$ python -q
>>> import numpy as np
>>> np.set_printoptions(suppress=True, linewidth=200)
>>> def rd(a):
...     return np.round(a, 3) + 0
... 
>>> F = np.loadtxt("layer15.csv", delimiter=",")
>>> F
array([[  1.057,  11.427,   2.344,  -2.451,  -2.385],
       [  1.471,  18.463,   3.728,  -3.986,  -4.016],
       [  1.036,  11.747,   2.368,  -2.624,  -2.593],
       [  0.683,   6.951,   1.57 ,  -1.563,  -1.559],
       [  1.916,  20.702,   4.42 ,  -4.544,  -4.368],
       [ -1.141, -13.63 ,  -2.948,   2.98 ,   3.1  ],
       [  1.464,  18.545,   3.908,  -3.974,  -4.022],
       [ -0.946, -11.369,  -2.449,   2.618,   2.407],
       [  1.312,  15.966,   3.603,  -3.539,  -3.39 ],
       [ -0.078,   0.037,  -0.093,  -0.008,  -0.01 ],
       [ -1.205, -13.704,  -2.991,   2.974,   2.96 ],
       [ -1.357, -16.113,  -3.471,   3.462,   3.452],
       [ -0.993, -11.478,  -2.564,   2.43 ,   2.496],
       [  0.904,   9.228,   1.987,  -1.778,  -2.002],
       [  1.545,  18.443,   4.046,  -4.127,  -4.003],
       [ -0.063,  -0.032,   0.056,   0.189,  -0.001],
       [ -0.026,   0.188,  -0.061,  -0.122,   0.044],
       [ -0.951, -11.491,  -2.487,   2.463,   2.505],
       [  1.669,  20.711,   4.32 ,  -4.376,  -4.444],
       [  1.16 ,  13.9  ,   3.162,  -2.961,  -3.049],
       [ -1.479, -15.979,  -3.414,   3.226,   3.509],
       [ -0.341,  -2.416,  -0.431,   0.436,   0.512],
       [ -1.56 , -16.142,  -3.396,   3.552,   3.668]])
>>> # column 1 dominates
>>> M2 = np.c_[F[:, :2] @ np.array([[0, -1], [1, -1]]), np.array([-1, -2, 0, -1, 1, 4, -4, 3, -4, -1, 4, 0, -4, -3, -1, 5, -1, 1, 4, -2, 5, 0, 0])]
>>> rd(M2)
array([[ 11.427, -12.484,  -1.   ],
       [ 18.463, -19.934,  -2.   ],
       [ 11.747, -12.783,   0.   ],
       [  6.951,  -7.634,  -1.   ],
       [ 20.702, -22.618,   1.   ],
       [-13.63 ,  14.771,   4.   ],
       [ 18.545, -20.009,  -4.   ],
       [-11.369,  12.315,   3.   ],
       [ 15.966, -17.278,  -4.   ],
       [  0.037,   0.041,  -1.   ],
       [-13.704,  14.909,   4.   ],
       [-16.113,  17.47 ,   0.   ],
       [-11.478,  12.471,  -4.   ],
       [  9.228, -10.132,  -3.   ],
       [ 18.443, -19.988,  -1.   ],
       [ -0.032,   0.095,   5.   ],
       [  0.188,  -0.162,  -1.   ],
       [-11.491,  12.442,   1.   ],
       [ 20.711, -22.38 ,   4.   ],
       [ 13.9  , -15.06 ,  -2.   ],
       [-15.979,  17.458,   5.   ],
       [ -2.416,   2.757,   0.   ],
       [-16.142,  17.702,   0.   ]])
>>> rd(np.linalg.lstsq(F, M2[:, 0])[0])
array([0., 1., 0., 0., 0.])
>>> rd(np.linalg.norm(np.linalg.qr(F)[0].T @ M2, axis=0) ** 2 / ((M2 ** 2).sum(axis=0) + 1e-12))
array([1.   , 1.   , 0.197])
